$ python -q
>>> import numpy as np
>>> np.set_printoptions(precision=2, suppress=True, linewidth=140, floatmode="fixed")
>>> W0 = np.load("m.npy")
>>> print(W0)
[[ 0.65 -0.20  0.00]
 [-0.85 -0.86  0.09]
 [-2.42 -1.00  0.14]]
>>> rank = np.linalg.matrix_rank(W0)
>>> print(rank)
2
>>> N = np.linalg.svd(W0)[2][rank:].T
>>> print(np.allclose(W0 @ N, 0))
True
>>> print(np.round(W0 @ N, 2) + 0)
[[0.00]
 [0.00]
 [0.00]]
>>> print([int(np.linalg.matrix_rank(W0[:, :j + 1])) for j in range(3)])
[1, 2, 2]
>>> print([int(np.linalg.matrix_rank(W0[:i])) for i in range(1, len(W0) + 1)])
[1, 2, 2]
>>> print(N[:, 0] / N[np.abs(N[:, 0]).round(6).argmax(), 0])
[0.02 0.08 1.00]
>>> print(np.round(N @ N.T, 2) + 0)
[[0.00 0.00 0.02]
 [0.00 0.01 0.08]
 [0.02 0.08 0.99]]
>>> rng = np.random.default_rng(18479)
>>> K = rng.normal(size=(28, 3))
>>> K = 3 * K / np.linalg.norm(K, axis=1, keepdims=True)
>>> print(K)
[[ 0.10  2.98  0.35]
 [ 2.76  1.18 -0.08]
 [ 0.73 -2.24  1.86]
 [-1.01  2.79 -0.42]
 [ 2.65 -0.55  1.29]
 [-0.92  2.80 -0.54]
 [ 1.50  2.43  0.93]
 [ 0.09  1.26 -2.72]
 [-1.93 -1.52  1.72]
 [ 2.54 -0.30 -1.56]
 [-2.80 -0.86 -0.66]
 [-0.26  2.56 -1.54]
 [-1.66  0.88 -2.34]
 [ 0.08  1.68  2.48]
 [ 1.92 -0.06 -2.30]
 [ 2.25  0.42 -1.94]
 [-2.64 -0.68 -1.25]
 [ 2.27 -1.45  1.32]
 [ 0.64  0.59  2.87]
 [ 0.86 -2.01 -2.05]
 [-2.11  0.54 -2.06]
 [ 0.52  1.97 -2.21]
 [-0.27 -2.55  1.55]
 [-0.14  0.23  2.99]
 [ 2.42  1.77  0.07]
 [ 2.45 -1.38  1.05]
 [ 2.82 -0.93 -0.45]
 [ 1.95  0.35  2.25]]
>>> left, sigma, VT = np.linalg.svd(K, full_matrices=False)
>>> print(sigma / sigma[0])
[1.00 0.90 0.77]
>>> print(np.round(VT @ VT.T, 2) + 0)
[[1.00 0.00 0.00]
 [0.00 1.00 0.00]
 [0.00 0.00 1.00]]
>>> print(round(np.sqrt((sigma ** 2).sum()), 2), round(np.linalg.norm(K), 2))
15.87 15.87
>>> print(left.shape, sigma.shape, VT.shape)
(28, 3) (3,) (3, 3)
>>> print(np.round(left.T @ K @ VT.T, 2) + 0)
[[10.23  0.00  0.00]
 [ 0.00  9.20  0.00]
 [ 0.00  0.00  7.91]]
>>> print(np.cumsum(sigma ** 2) / np.sum(sigma ** 2))
[0.42 0.75 1.00]
>>> dist = np.linalg.norm(K[:, None] - K[None], axis=-1)
>>> print(np.linalg.matrix_rank(dist ** 2))
4
>>> print(np.linalg.norm(K, axis=1))
[3.00 3.00 3.00 3.00 3.00 3.00 3.00 3.00 3.00 3.00 3.00 3.00 3.00 3.00 3.00 3.00 3.00 3.00 3.00 3.00 3.00 3.00 3.00 3.00 3.00 3.00 3.00
 3.00]
>>> print(dist.shape)
(28, 28)
>>> T = np.stack([K, -1 * K, K[::-1]])
>>> print(np.einsum("bij,cij->bc", T, T))
[[ 252.00 -252.00   16.96]
 [-252.00  252.00  -16.96]
 [  16.96  -16.96  252.00]]
>>> print(T.sum(axis=0))
[[ 1.95  0.35  2.25]
 [ 2.82 -0.93 -0.45]
 [ 2.45 -1.38  1.05]
 [ 2.42  1.77  0.07]
 [-0.14  0.23  2.99]
 [-0.27 -2.55  1.55]
 [ 0.52  1.97 -2.21]
 [-2.11  0.54 -2.06]
 [ 0.86 -2.01 -2.05]
 [ 0.64  0.59  2.87]
 [ 2.27 -1.45  1.32]
 [-2.64 -0.68 -1.25]
 [ 2.25  0.42 -1.94]
 [ 1.92 -0.06 -2.30]
 [ 0.08  1.68  2.48]
 [-1.66  0.88 -2.34]
 [-0.26  2.56 -1.54]
 [-2.80 -0.86 -0.66]
 [ 2.54 -0.30 -1.56]
 [-1.93 -1.52  1.72]
 [ 0.09  1.26 -2.72]
 [ 1.50  2.43  0.93]
 [-0.92  2.80 -0.54]
 [ 2.65 -0.55  1.29]
 [-1.01  2.79 -0.42]
 [ 0.73 -2.24  1.86]
 [ 2.76  1.18 -0.08]
 [ 0.10  2.98  0.35]]
>>> print(np.linalg.matrix_rank(T.reshape(3, -1)))
2
>>> F = np.load("dump.npy")
>>> print(F)
[[-2.95  4.00  3.00  3.00  1.00]
 [-4.00  1.05 -3.00  2.00 -1.00]
 [-4.00  3.00  4.05 -4.00  2.00]
 [ 2.00 -1.00 -2.00 -3.95  1.00]
 [-3.00  4.00  3.00  3.00  1.05]]
>>> print(round(np.einsum("ij,ji->", F, F), 2))
-3.09
>>> print(round(np.linalg.eigvals(F).sum().real, 2))
-0.75
>>> print(np.kron(np.eye(2, dtype=int), F))
[[-2.95  4.00  3.00  3.00  1.00 -0.00  0.00  0.00  0.00  0.00]
 [-4.00  1.05 -3.00  2.00 -1.00 -0.00  0.00 -0.00  0.00 -0.00]
 [-4.00  3.00  4.05 -4.00  2.00 -0.00  0.00  0.00 -0.00  0.00]
 [ 2.00 -1.00 -2.00 -3.95  1.00  0.00 -0.00 -0.00 -0.00  0.00]
 [-3.00  4.00  3.00  3.00  1.05 -0.00  0.00  0.00  0.00  0.00]
 [-0.00  0.00  0.00  0.00  0.00 -2.95  4.00  3.00  3.00  1.00]
 [-0.00  0.00 -0.00  0.00 -0.00 -4.00  1.05 -3.00  2.00 -1.00]
 [-0.00  0.00  0.00 -0.00  0.00 -4.00  3.00  4.05 -4.00  2.00]
 [ 0.00 -0.00 -0.00 -0.00  0.00  2.00 -1.00 -2.00 -3.95  1.00]
 [-0.00  0.00  0.00  0.00  0.00 -3.00  4.00  3.00  3.00  1.05]]
>>> print(np.linalg.eigvals(F))
[-6.02+0.00j  1.08+5.05j  1.08-5.05j  3.05+0.00j  0.05+0.00j]
>>> out = np.array([[-1, 2], [0, 2]])
>>> Z = np.kron(out, F)
>>> print(Z)
[[ 2.95 -4.00 -3.00 -3.00 -1.00 -5.90  8.00  6.00  6.00  2.00]
 [ 4.00 -1.05  3.00 -2.00  1.00 -8.00  2.10 -6.00  4.00 -2.00]
 [ 4.00 -3.00 -4.05  4.00 -2.00 -8.00  6.00  8.10 -8.00  4.00]
 [-2.00  1.00  2.00  3.95 -1.00  4.00 -2.00 -4.00 -7.90  2.00]
 [ 3.00 -4.00 -3.00 -3.00 -1.05 -6.00  8.00  6.00  6.00  2.10]
 [-0.00  0.00  0.00  0.00  0.00 -5.90  8.00  6.00  6.00  2.00]
 [-0.00  0.00 -0.00  0.00 -0.00 -8.00  2.10 -6.00  4.00 -2.00]
 [-0.00  0.00  0.00 -0.00  0.00 -8.00  6.00  8.10 -8.00  4.00]
 [ 0.00 -0.00 -0.00 -0.00  0.00  4.00 -2.00 -4.00 -7.90  2.00]
 [-0.00  0.00  0.00  0.00  0.00 -6.00  8.00  6.00  6.00  2.10]]
>>> print(np.round(np.linalg.norm(Z, 2), 2), np.round(np.linalg.norm(out, 2) * np.linalg.norm(F, 2), 2))
32.96 32.96
>>> P = np.triu(np.array([[5, 1, 4, -4, -5],
...     [0, -1, 4, 1, 2],
...     [5, 5, -1, -1, -4],
...     [1, 3, 1, -5, -4],
...     [-5, -1, 0, 5, -5]]), 1) + np.eye(5)
>>> out = P @ F @ np.linalg.inv(P)
>>> print(np.trace(out), round(np.trace(F), 2))
-0.75 -0.75
>>> print(np.round(np.linalg.det(out), 2))
-24.45
>>> print((F + F.T) / 2)
[[-2.95  0.00 -0.50  2.50 -1.00]
 [ 0.00  1.05  0.00  0.50  1.50]
 [-0.50  0.00  4.05 -3.00  2.50]
 [ 2.50  0.50 -3.00 -3.95  2.00]
 [-1.00  1.50  2.50  2.00  1.05]]
>>> print(round(np.trace(F), 2))
-0.75
>>> A = np.array([[2, 2, 0], [0, 0, 0], [2, 0, 0], [2, 0, 0], [0, 0, 0]])
>>> print(round(float(np.linalg.norm(A, 2) / np.linalg.norm(A)), 2))
0.92
>>> print(np.argsort(-np.linalg.norm(A, axis=0).round(6), kind="stable")[:3])
[0 1 2]
>>> print(np.linalg.matrix_rank(A, rtol=0.1))
2
>>> left, sigma, VT = np.linalg.svd(A)
>>> vecs = VT[:(sigma > 1e-8).sum()]
>>> x0 = A[2] + 3 * A[0] + rng.integers(2) * np.eye(3)[2]
>>> print(x0)
[8.00 6.00 0.00]
>>> print(np.diag(vecs.T @ vecs))
[1.00 1.00 0.00]
>>> print(np.allclose(vecs.T @ vecs @ x0, x0))
True
>>> print(np.round(vecs.T @ vecs, 2) + 0)
[[1.00 0.00 0.00]
 [0.00 1.00 0.00]
 [0.00 0.00 0.00]]
>>> rank = np.linalg.matrix_rank(A)
>>> print(rank)
2
>>> N = np.linalg.svd(A)[2][rank:].T
>>> print([int(np.linalg.matrix_rank(A[:, :j + 1])) for j in range(3)])
[1, 2, 2]
>>> left, sigma, VT = np.linalg.svd(A)
>>> print(np.argmax(sigma[:-1] / (sigma[1:] + 1e-6)) + 1)
2
>>> print(sigma)
[3.70 1.53 0.00]
>>> out = left[:, :2] @ np.diag(sigma[:2]) @ VT[:2]
>>> print(np.round(np.linalg.norm(A - out, 2), 2), sigma[2])
0.0 0.0
>>> print(np.linalg.matrix_rank(A, rtol=0.05))
2
>>> X = 0.2 ** np.abs(np.subtract.outer(np.arange(4), np.arange(4)))
>>> print(X)
[[1.00 0.20 0.04 0.01]
 [0.20 1.00 0.20 0.04]
 [0.04 0.20 1.00 0.20]
 [0.01 0.04 0.20 1.00]]
>>> T = np.stack([A, -1 * A, A[::-1]])
>>> print(T.sum(axis=0))
[[0 0 0]
 [2 0 0]
 [2 0 0]
 [0 0 0]
 [2 2 0]]
>>> print(np.linalg.norm(T, axis=(1, 2)))
[4.00 4.00 4.00]
>>> print(np.linalg.matrix_rank(T))
[2 2 2]
>>> J = np.load("x.npy")
>>> print(J)
[[ 9 -6  0]
 [-6  4  0]
 [ 0  0  0]]
>>> x0 = np.array([1, -1, -2])
>>> print(J @ np.eye(3)[2])
[0.00 0.00 0.00]
>>> print(J @ np.ones(3))
[ 3.00 -2.00  0.00]
>>> M = np.load("case1.npy")
>>> print(M)
[[0.19 0.26 0.22 0.04 0.30]
 [0.19 0.19 0.14 0.05 0.43]
 [0.27 0.27 0.12 0.06 0.27]
 [0.15 0.35 0.10 0.20 0.20]
 [0.17 0.13 0.22 0.35 0.13]]
>>> def softmax(z):
...     e = np.exp(z - z.max(axis=-1, keepdims=True))
...     return e / e.sum(axis=-1, keepdims=True)
... 
>>> print(softmax(M[3]))
[0.19 0.23 0.18 0.20 0.20]
>>> print(softmax(M).sum(axis=1))
[1.00 1.00 1.00 1.00 1.00]
>>> print(softmax(M[3] + -2))
[0.19 0.23 0.18 0.20 0.20]
>>> scores = M @ M.T / np.sqrt(5)
>>> print(softmax(scores + np.triu(np.full(scores.shape, -np.inf), 1)))
[[1.00 0.00 0.00 0.00 0.00]
 [0.50 0.50 0.00 0.00 0.00]
 [0.33 0.33 0.33 0.00 0.00]
 [0.25 0.25 0.25 0.25 0.00]
 [0.20 0.20 0.20 0.20 0.20]]
>>> print(softmax(scores))
[[0.20 0.20 0.20 0.20 0.20]
 [0.20 0.20 0.20 0.20 0.19]
 [0.20 0.20 0.20 0.20 0.20]
 [0.20 0.20 0.20 0.20 0.20]
 [0.20 0.20 0.20 0.20 0.20]]
>>> print(softmax(scores)[3] @ M)
[0.19 0.24 0.16 0.14 0.27]
>>> print(np.round(np.poly(M), 2) + 0)
[ 1.00 -0.83 -0.14 -0.03  0.00  0.00]
>>> print(np.round(np.linalg.det(2 * M), 2), round(float(np.linalg.det(M)), 2))
-0.02 -0.0
>>> print(np.linalg.matrix_power(M, 100))
[[0.19 0.23 0.17 0.15 0.26]
 [0.19 0.23 0.17 0.15 0.26]
 [0.19 0.23 0.17 0.15 0.26]
 [0.19 0.23 0.17 0.15 0.26]
 [0.19 0.23 0.17 0.15 0.26]]
>>> print(M @ np.ones(5))
[1.00 1.00 1.00 1.00 1.00]
>>> pr = np.eye(5)[4]
>>> for _ in range(3):
...     pr = pr @ M
...     print(pr.round(2))
... 
[0.17 0.13 0.22 0.35 0.13]
[0.19 0.27 0.15 0.14 0.25]
[0.19 0.22 0.17 0.14 0.27]
>>> mat = np.load("out19.npy")
>>> print(mat)
[[0 0 1]
 [0 0 1]
 [1 1 0]]
>>> left, sigma, VT = np.linalg.svd(mat)
>>> vecs = VT[:(sigma > 1e-8).sum()]
>>> x0 = mat[1] + -3 * mat[0] + rng.integers(2) * np.eye(3)[2]
>>> print(x0)
[ 0.00  0.00 -2.00]
>>> print(np.diag(vecs.T @ vecs))
[0.50 0.50 1.00]
>>> print(np.allclose(vecs.T @ vecs @ x0, x0))
True
>>> print(vecs.T @ vecs)
[[0.50 0.50 0.00]
 [0.50 0.50 0.00]
 [0.00 0.00 1.00]]
